$ python3 -q
>>> import numpy as np
>>> import numpy.linalg as la
>>> np.set_printoptions(precision=2, suppress=True, linewidth=120, sign=" ")
>>> arr = np.load("block9.npy")
>>> print(arr)
[[ 0  0  0  0  0  0  0  0]
 [ 0  2  0  0  0  0  0  0]
 [ 0  0  0  0  0  0  0  0]
 [ 0  0  0  2  0  0  0  0]
 [ 0  0  0  0  0  0  0  0]
 [ 0  0  0  0  0  0  0  0]
 [ 0  0  0  0  0  0  0  0]
 [ 0  0  0  0  0  0  0  0]]
>>> w, vecs = la.eigh(arr)
>>> x0 = np.array([0, 0, 1, 4, 2, 4, 2, 0])
>>> print(la.eigvalsh(arr[1:, 1:]))
[ 0.  0.  0.  0.  0.  2.  2.]
>>> print(np.abs(arr).sum(axis=1).max(), np.abs(w).max())
2 2.0
>>> print(round(float(x0 @ arr @ x0 / (x0 @ x0)), 2), w[0], w[-1])
0.78 0.0 2.0
>>> E = np.loadtxt("out6.csv", delimiter=",")
>>> print(E)
[[ 0.  1.  0.  0.  0.  1.  0.  0.]
 [ 1.  0.  0.  0.  0.  0.  0.  0.]
 [ 0.  0.  0.  0.  0.  1.  0.  0.]
 [ 0.  0.  0.  0.  0.  0.  0.  0.]
 [ 0.  0.  0.  0.  0.  0.  1.  0.]
 [ 1.  0.  1.  0.  0.  0.  0.  0.]
 [ 0.  0.  0.  0.  1.  0.  0.  0.]
 [ 0.  0.  0.  0.  0.  0.  0.  0.]]
>>> x0 = np.array([0, 2, -3, -1, 2, 0, 2, 3])
>>> a = np.maximum(E @ x0, 0)
>>> print(np.maximum(E @ x0, 0) - np.maximum(-E @ x0, 0))
[ 2.  0.  0.  0.  2. -3.  2.  0.]
>>> print(np.maximum(E @ (3 * x0), 0))
[ 6.  0.  0.  0.  6.  0.  6.  0.]
>>> rank = la.matrix_rank(E)
>>> print(rank)
6
>>> ns = la.svd(E)[2][rank:].T
>>> print(np.allclose(E @ ns, 0))
True
>>> print(ns.shape)
(8, 2)
>>> print(la.matrix_rank(E.T @ E), la.matrix_rank(E @ E.T))
6 6
>>> print(np.all(la.eigvalsh(E) > 0))
False
>>> print(np.round(la.eigvalsh(E).min(), 2))
-1.62
>>> data = np.array([[-5, 3, -3, -5, 1, -5, 2],
...     [5, 4, 0, 3, -2, -3, -5],
...     [-5, 1, 4, -2, -4, 2, 0]])
>>> data[:, 3] = -2 * data[:, 0]
>>> print(data)
[[ -5   3  -3  10   1  -5   2]
 [  5   4   0 -10  -2  -3  -5]
 [ -5   1   4  10  -4   2   0]]
>>> rng = np.random.default_rng(40)
>>> Y = data + rng.integers(-2, 3, (3, 1)) @ rng.integers(-2, 3, (1, 7))
>>> print(Y)
[[ -5   3  -3  10   1  -5   2]
 [  6   4   2 -12  -4  -3  -4]
 [ -7   1   0  14   0   2  -2]]
>>> print(np.abs(Y - data).sum(axis=1))
[  0   8  16]
>>> print(la.matrix_rank(Y - data, tol=1e-8))
1
>>> print(Y - data)
[[ 0  0  0  0  0  0  0]
 [ 1  0  2 -2 -2  0  1]
 [-2  0 -4  4  4  0 -2]]
